>>> import numpy as np
>>> from numpy import linalg as LA
>>> np.set_printoptions(precision=2, suppress=True, linewidth=200, legacy="1.25")
>>> O, _ = LA.qr(np.array([[0.1, -1.0, -0.1, 0.6],
...     [-2.6, 1.1, 1.5, 0.3],
...     [-0.1, 0.1, -0.3, 0.3],
...     [-0.3, 1.4, 0.2, 0.8],
...     [-0.2, 0.7, 0.2, -1.2],
...     [-0.5, 0.6, 1.0, -1.3],
...     [-0.8, -0.7, -0.8, 0.9],
...     [0.5, 0.8, 0.4, 0.6],
...     [0.7, 1.1, -0.6, -1.0]]))
>>> arr = O @ O.T
>>> print(arr.round(2) + 0)
[[ 0.19 -0.07 -0.04 -0.15 -0.18 -0.08  0.03  0.   -0.3 ]
 [-0.07  0.83  0.02  0.19  0.07  0.2   0.13 -0.04 -0.19]
 [-0.04  0.02  0.07  0.11 -0.01 -0.13  0.16 -0.03  0.09]
 [-0.15  0.19  0.11  0.54 -0.07 -0.18  0.02  0.34  0.17]
 [-0.18  0.07 -0.01 -0.07  0.28  0.22 -0.05 -0.17  0.28]
 [-0.08  0.2  -0.13 -0.18  0.22  0.42 -0.31 -0.06  0.  ]
 [ 0.03  0.13  0.16  0.02 -0.05 -0.31  0.6  -0.31  0.03]
 [ 0.   -0.04 -0.03  0.34 -0.17 -0.06 -0.31  0.47 -0.06]
 [-0.3  -0.19  0.09  0.17  0.28  0.    0.03 -0.06  0.59]]
>>> rng = np.random.default_rng(95)
>>> lab = rng.permutation(9)
>>> print(lab)
[0 3 5 2 1 6 4 8 7]
>>> A2 = arr[lab][:, lab]
>>> print(round(float(LA.det(A2)), 2), round(float(LA.det(arr[lab])), 2))
0.0 -0.0
>>> print(A2.round(2) + 0)
[[ 0.19 -0.15 -0.08 -0.04 -0.07  0.03 -0.18 -0.3   0.  ]
 [-0.15  0.54 -0.18  0.11  0.19  0.02 -0.07  0.17  0.34]
 [-0.08 -0.18  0.42 -0.13  0.2  -0.31  0.22  0.   -0.06]
 [-0.04  0.11 -0.13  0.07  0.02  0.16 -0.01  0.09 -0.03]
 [-0.07  0.19  0.2   0.02  0.83  0.13  0.07 -0.19 -0.04]
 [ 0.03  0.02 -0.31  0.16  0.13  0.6  -0.05  0.03 -0.31]
 [-0.18 -0.07  0.22 -0.01  0.07 -0.05  0.28  0.28 -0.17]
 [-0.3   0.17  0.    0.09 -0.19  0.03  0.28  0.59 -0.06]
 [ 0.    0.34 -0.06 -0.03 -0.04 -0.31 -0.17 -0.06  0.47]]
>>> print(np.diag(A2))
[0.19 0.54 0.42 0.07 0.83 0.6  0.28 0.59 0.47]
>>> left, s, Vt = LA.svd(arr)
>>> print(np.argmax(s[:-1] / (s[1:] + 1e-6)) + 1)
4
>>> A2 = left[:, :4] @ np.diag(s[:4]) @ Vt[:4]
>>> print(round(LA.norm(arr - A2) / LA.norm(arr), 2))
0.0
>>> print(LA.matrix_rank(A2))
4
>>> print(LA.matrix_rank(arr, rtol=0.1))
4
>>> print([round(float(x), 2) for x in LA.svd(arr, compute_uv=False)[:3]])
[1.0, 1.0, 1.0]
>>> print(LA.cond(arr) > 100)
True
>>> print(np.argsort(-LA.norm(arr, axis=0).round(6), kind="stable")[:3])
[1 6 8]
>>> A2 = arr + rng.integers(-2, 3, (9, 4)) @ rng.integers(-2, 3, (4, 9))
>>> print(A2)
[[-3.81 -0.07 -1.04 -0.15  5.82 -4.08  0.03  5.    3.7 ]
 [ 3.93 -0.17 -2.98  3.19 -0.93 -3.8  -5.87  5.96  0.81]
 [-2.04  0.02  2.07 -1.89  0.99 -0.13  1.16 -2.03 -0.91]
 [-3.15  0.19 -3.89  2.54  4.93 -2.18  2.02  6.34  6.17]
 [ 6.82 -0.93 -0.01  0.93 -7.72  2.22 -4.05 -3.17 -4.72]
 [ 2.92 -1.8  -1.13 -0.18 -2.78 -1.58 -4.31  0.94 -2.  ]
 [ 0.03  1.13  0.16  1.02  0.95 -0.31  0.6   0.69  1.03]
 [-5.   -1.04 -0.03 -2.66  1.83  1.94  5.69 -2.53  0.94]
 [ 0.7   1.81 -3.91  4.17 -0.72  6.    6.03 -0.06  4.59]]
>>> print(A2 - arr)
[[-4.  0. -1.  0.  6. -4.  0.  5.  4.]
 [ 4. -1. -3.  3. -1. -4. -6.  6.  1.]
 [-2.  0.  2. -2.  1.  0.  1. -2. -1.]
 [-3.  0. -4.  2.  5. -2.  2.  6.  6.]
 [ 7. -1.  0.  1. -8.  2. -4. -3. -5.]
 [ 3. -2. -1.  0. -3. -2. -4.  1. -2.]
 [ 0.  1.  0.  1.  1.  0.  0.  1.  1.]
 [-5. -1.  0. -3.  2.  2.  6. -3.  1.]
 [ 1.  2. -4.  4. -1.  6.  6.  0.  4.]]
>>> print(np.round(LA.svd(A2 - arr, compute_uv=False), 2) + 0)
[20.31 16.2  11.67  3.72  0.    0.    0.    0.    0.  ]
>>> def softmax(z):
...     e = np.exp(z - z.max(axis=-1, keepdims=True))
...     return e / e.sum(axis=-1, keepdims=True)
... 
>>> print(np.round(softmax(A2[0]), 2) + 0)
[0.   0.   0.   0.   0.64 0.   0.   0.28 0.08]
>>> print(softmax(A2).sum(axis=1))
[1. 1. 1. 1. 1. 1. 1. 1. 1.]
>>> print(np.round(softmax(10 * A2[0]), 2) + 0)
[0. 0. 0. 0. 1. 0. 0. 0. 0.]
>>> att = A2 @ A2.T / np.sqrt(9)
>>> print(np.round(softmax(att + np.triu(np.full(att.shape, -np.inf), 1)), 2) + 0)
[[1.   0.   0.   0.   0.   0.   0.   0.   0.  ]
 [0.   1.   0.   0.   0.   0.   0.   0.   0.  ]
 [0.   0.   1.   0.   0.   0.   0.   0.   0.  ]
 [0.   0.   0.   1.   0.   0.   0.   0.   0.  ]
 [0.   0.   0.   0.   1.   0.   0.   0.   0.  ]
 [0.   0.03 0.   0.   0.97 0.   0.   0.   0.  ]
 [0.12 0.01 0.   0.86 0.   0.   0.01 0.   0.  ]
 [0.   0.   0.   0.   0.   0.   0.   1.   0.  ]
 [0.   0.   0.   0.   0.   0.   0.   0.   1.  ]]
>>> print(softmax(att).round(6).argmax(axis=1))
[3 1 7 3 4 4 3 7 8]
>>> print(np.round(softmax(att), 2) + 0)
[[0.27 0.   0.   0.73 0.   0.   0.   0.   0.  ]
 [0.   1.   0.   0.   0.   0.   0.   0.   0.  ]
 [0.   0.   0.06 0.   0.   0.   0.   0.94 0.  ]
 [0.   0.   0.   1.   0.   0.   0.   0.   0.  ]
 [0.   0.   0.   0.   1.   0.   0.   0.   0.  ]
 [0.   0.03 0.   0.   0.97 0.   0.   0.   0.  ]
 [0.12 0.01 0.   0.81 0.   0.   0.01 0.   0.06]
 [0.   0.   0.   0.   0.   0.   0.   1.   0.  ]
 [0.   0.   0.   0.   0.   0.   0.   0.   1.  ]]
>>> print(softmax(att)[0] @ A2)
[-3.32  0.12 -3.13  1.82  5.17 -2.69  1.48  5.98  5.51]
>>> ang = np.sort(rng.uniform(-2, 2, 39))
>>> K = np.c_[ang, ang ** 2, ang ** 3] @ np.array([[1, 1, 0, 1, 2, 1, 0], [2, 3, 1, 0, 0, 3, 1], [3, 3, 0, 3, 3, 1, 1]])
>>> print(K.round(2) + 0)
[[-14.77 -11.23   3.54 -21.84 -23.72   2.08  -3.12]
 [-14.06 -10.63   3.43 -20.92 -22.77   2.09  -2.92]
 [-12.67  -9.46   3.22 -19.11 -20.9    2.09  -2.55]
 [ -9.01  -6.4    2.6  -14.21 -15.83   2.    -1.6 ]
 [ -8.66  -6.12   2.54 -13.74 -15.34   1.98  -1.51]
 [ -8.17  -5.72   2.45 -13.07 -14.63   1.95  -1.38]
 [ -7.34  -5.05   2.29 -11.92 -13.43   1.89  -1.18]
 [ -5.3   -3.43   1.87  -9.04 -10.41   1.69  -0.69]
 [ -3.21  -1.85   1.36  -5.93  -7.1    1.33  -0.23]
 [ -1.07  -0.42   0.65  -2.36  -3.17   0.62   0.13]
 [ -1.    -0.39   0.62  -2.24  -3.02   0.58   0.13]
 [ -0.76  -0.27   0.5   -1.76  -2.46   0.44   0.15]
 [ -0.55  -0.17   0.37  -1.29  -1.9    0.28   0.15]
 [ -0.52  -0.17   0.36  -1.23  -1.83   0.26   0.14]
 [ -0.35  -0.12   0.23  -0.81  -1.29   0.1    0.12]
 [ -0.33  -0.12   0.21  -0.75  -1.2    0.08   0.11]
 [ -0.16  -0.11   0.05  -0.26  -0.49  -0.08   0.04]
 [ -0.05  -0.05   0.    -0.06  -0.12  -0.05   0.  ]
 [  0.19   0.21   0.02   0.15   0.29   0.2    0.02]
 [  0.37   0.43   0.05   0.27   0.5    0.4    0.07]
 [  0.99   1.17   0.18   0.64   1.06   1.02   0.25]
 [  1.52   1.8    0.28   0.97   1.49   1.51   0.42]
 [  2.12   2.51   0.39   1.35   1.97   2.03   0.63]
 [  2.83   3.34   0.51   1.81   2.52   2.61   0.87]
 [  3.28   3.86   0.58   2.11   2.87   2.97   1.03]
 [  3.68   4.34   0.65   2.38   3.19   3.28   1.18]
 [  4.29   5.03   0.75   2.8    3.66   3.74   1.39]
 [  4.29   5.03   0.75   2.8    3.66   3.75   1.39]
 [  4.32   5.07   0.75   2.82   3.68   3.77   1.4 ]
 [  4.7    5.51   0.81   3.08   3.98   4.05   1.54]
 [  8.62   9.98   1.36   5.91   7.07   6.82   2.94]
 [  9.    10.41   1.41   6.19   7.38   7.07   3.07]
 [  9.78  11.29   1.51   6.77   8.     7.59   3.35]
 [ 13.32  15.25   1.93   9.45  10.84   9.88   4.62]
 [ 13.6   15.57   1.97   9.67  11.07  10.06   4.72]
 [ 14.45  16.51   2.06  10.32  11.76  10.59   5.02]
 [ 17.35  19.74   2.38  12.59  14.13  12.38   6.06]
 [ 26.24  29.52   3.28  19.67  21.48  17.62   9.24]
 [ 27.02  30.38   3.36  20.3   22.14  18.07   9.52]]
>>> w1 = np.array([[-4, 4, 9, -1],
...     [4, -1, 7, -9],
...     [0, 2, 7, -3],
...     [-6, 8, 1, 4],
...     [-1, -4, 5, 9],
...     [6, 9, -3, 0],
...     [1, -4, 3, 9]])
>>> c = np.array([-9, 1, 7, 5])
>>> act = np.maximum(K @ w1 + c, 0)
>>> print((act > 0).mean(axis=0))
[0.36 0.56 0.59 0.59]
>>> print(LA.matrix_rank(act))
4
>>> Z = np.array([[2, 1], [1, -1], [3, 0], [-3, 2]])
>>> print((act @ Z).round(6).argmax(axis=1))
[0 0 0 0 0 0 0 0 0 0 0 0 0 0 0 0 0 1 0 0 0 0 0 0 0 0 0 0 0 0 0 0 0 0 0 0 0 0 0]
>>> print(w1 @ Z)
[[ 26 -10]
 [ 55 -13]
 [ 32  -8]
 [-13  -6]
 [-18  21]
 [ 12  -3]
 [-20  23]]
>>> mat = np.loadtxt("out19.csv", delimiter=",")
>>> print(mat)
[[ 2.89  2.83 -0.03  0.02]
 [-3.52 -3.72 -0.01  0.  ]
 [-2.36 -2.39  0.01  0.  ]
 [-3.84 -3.85  0.1   0.07]
 [-3.26 -3.38  0.05  0.1 ]
 [ 0.34  0.34  0.   -0.04]
 [-1.9  -1.9  -0.07  0.06]
 [ 1.95  1.99  0.04 -0.14]
 [ 3.52  3.48 -0.08  0.04]
 [ 3.44  3.43  0.1   0.06]
 [-1.85 -1.85  0.04  0.01]
 [-2.67 -2.67  0.01  0.04]
 [-0.76 -0.89  0.03  0.01]
 [-2.06 -2.1  -0.04  0.04]
 [-1.25 -1.28  0.02  0.03]
 [-2.25 -2.31  0.08 -0.05]
 [ 0.15  0.21  0.04  0.05]
 [-1.56 -1.64  0.03  0.03]
 [ 4.25  4.25  0.01 -0.07]
 [ 0.37  0.37  0.05 -0.01]
 [-0.57 -0.59  0.01  0.03]
 [-3.43 -3.4   0.07 -0.08]
 [ 2.74  2.79  0.   -0.06]
 [ 0.42  0.45 -0.02 -0.04]
 [ 0.55  0.63  0.03 -0.05]
 [ 2.18  2.14  0.11  0.05]
 [ 0.23  0.21  0.04 -0.05]
 [ 1.87  1.88 -0.01  0.02]
 [-0.84 -0.89  0.07 -0.04]
 [-0.73 -0.83  0.03 -0.03]
 [-0.1  -0.1  -0.08 -0.04]
 [ 2.45  2.44 -0.06 -0.03]
 [-0.73 -0.77 -0.07  0.  ]
 [ 1.26  1.23 -0.01  0.01]
 [-0.3  -0.21 -0.04  0.01]
 [-0.13 -0.14  0.04 -0.03]
 [-1.42 -1.41 -0.05 -0.02]
 [ 0.81  0.76 -0.02  0.02]
 [ 0.69  0.66 -0.02  0.01]]
>>> C2 = np.cov(mat, rowvar=False)
>>> print(np.median(mat, axis=0))
[-0.13 -0.14  0.01  0.01]
>>> print(np.round(np.polyfit(mat[:, 1], mat[:, 2], 1), 2) + 0)
[0.   0.01]
>>> print(np.argsort(-mat.std(axis=0).round(6), kind="stable"))
[1 0 2 3]
>>> print(mat.std(axis=0))
[2.07 2.08 0.05 0.05]
>>> print(C2.round(2) + 0)
[[ 4.38  4.41 -0.02 -0.02]
 [ 4.41  4.45 -0.02 -0.02]
 [-0.02 -0.02  0.    0.  ]
 [-0.02 -0.02  0.    0.  ]]
>>> print(np.round(np.corrcoef(mat.T), 2) + 0)
[[ 1.    1.   -0.17 -0.22]
 [ 1.    1.   -0.17 -0.23]
 [-0.17 -0.17  1.    0.  ]
 [-0.22 -0.23  0.    1.  ]]
